In [1]: import numpy as np

In [2]: from numpy import linalg as LA

In [3]: np.set_printoptions(precision=2, suppress=True, linewidth=100)

In [4]: def tidy(a):
   ...:     return np.round(a, 2) + 0
   ...: 

In [5]: data = np.loadtxt("w.csv", delimiter=",")

In [6]: data
Out[6]: 
array([[ -1.2 ,  -2.2 ,   1.3 ,   0.3 ],
       [ -0.9 ,  -0.1 ,  -6.1 ,  -1.5 ],
       [ -0.1 ,   1.7 ,   2.39,   0.5 ],
       [ -0.5 ,   1.8 ,  -2.69,  -0.6 ],
       [  1.5 ,   0.8 ,   2.6 ,   0.6 ],
       [  0.1 ,  -0.7 ,  -1.56,  -0.4 ],
       [ -1.2 ,  -2.1 ,  -1.49,  -0.4 ],
       [  0.5 ,   0.5 ,   1.62,   0.4 ],
       [  0.4 ,   0.3 ,  -6.57,  -1.5 ],
       [  0.  ,  -2.2 ,  -1.41,  -0.3 ],
       [  0.4 ,   0.2 ,  -3.01,  -0.6 ],
       [ -1.3 ,   0.6 ,   9.13,   2.2 ],
       [ -1.  ,   0.7 ,  11.92,   2.9 ],
       [  0.4 ,   0.3 ,  -1.69,  -0.4 ],
       [ -0.1 ,   2.1 , -10.08,  -2.6 ],
       [ -0.1 ,  -0.6 ,  -2.89,  -0.8 ],
       [  0.  ,   0.2 ,   5.27,   1.3 ],
       [ -1.1 ,  -0.1 ,   3.34,   0.8 ],
       [ -1.3 ,  -0.5 ,   2.93,   0.9 ],
       [ -0.6 ,   1.1 ,   0.93,   0.2 ],
       [  0.2 ,  -0.2 ,  -4.15,  -1.  ],
       [  0.9 ,  -0.6 ,   0.99,   0.3 ],
       [  1.  ,  -1.4 ,  -4.99,  -1.2 ],
       [  1.  ,  -0.8 ,  -0.38,  -0.1 ],
       [ -0.3 ,   1.1 ,   2.6 ,   0.6 ],
       [  0.  ,   0.  ,  -5.21,  -1.4 ],
       [  0.5 ,   1.1 ,   1.22,   0.2 ]])

In [7]: z = data[:, 1] > np.median(data[:, 1])

In [8]: f = data[z].mean(axis=0) - data[~z].mean(axis=0)

In [9]: tidy((((data - data.mean(axis=0)) @ f > 0) == z).mean())
Out[9]: np.float64(0.7)

In [10]: ((data - data.mean(axis=0)) @ f > 0).astype(int)
Out[10]: array([0, 0, 1, 0, 1, 0, 0, 1, 0, 0, 0, 1, 1, 0, 0, 0, 1, 1, 1, 1, 0, 1, 0, 0, 1, 0, 1])

In [11]: vec = np.array([1, -3, 3, -3])

In [12]: target = data @ vec

In [13]: tidy(LA.pinv(data) @ data)
Out[13]: 
array([[1., 0., 0., 0.],
       [0., 1., 0., 0.],
       [0., 0., 1., 0.],
       [0., 0., 0., 1.]])

In [14]: tidy(LA.lstsq(data, target)[0])
Out[14]: array([ 1., -3.,  3., -3.])

In [15]: LA.solve(data, target)
LinAlgError: Last 2 dimensions of the array must be square


In [16]: rng = np.random.default_rng(487121)

In [17]: target = target + 0.3 * rng.normal(size=27)

In [18]: tidy(target)
Out[18]: 
array([  8.04, -14.69,   0.27, -12.44,   4.96,  -0.9 ,   1.74,   3.05, -16.17,   3.46,  -6.78,
        18.09,  24.06,  -4.34, -28.84,  -4.36,  11.47,   6.56,   6.34,  -1.69,  -8.74,   4.91,
        -6.13,   2.67,   2.85, -11.8 ,  -0.18])

In [19]: beta, *_ = LA.lstsq(data, target)

In [20]: tidy(LA.norm(target - data @ beta))
Out[20]: np.float64(1.38)

In [21]: tidy(data.T @ (target - data @ beta))
Out[21]: array([0., 0., 0., 0.])

In [22]: beta.round()
Out[22]: array([ 1., -3.,  3., -2.])

In [23]: tidy(beta)
Out[23]: array([ 1.07, -3.01,  2.83, -2.22])
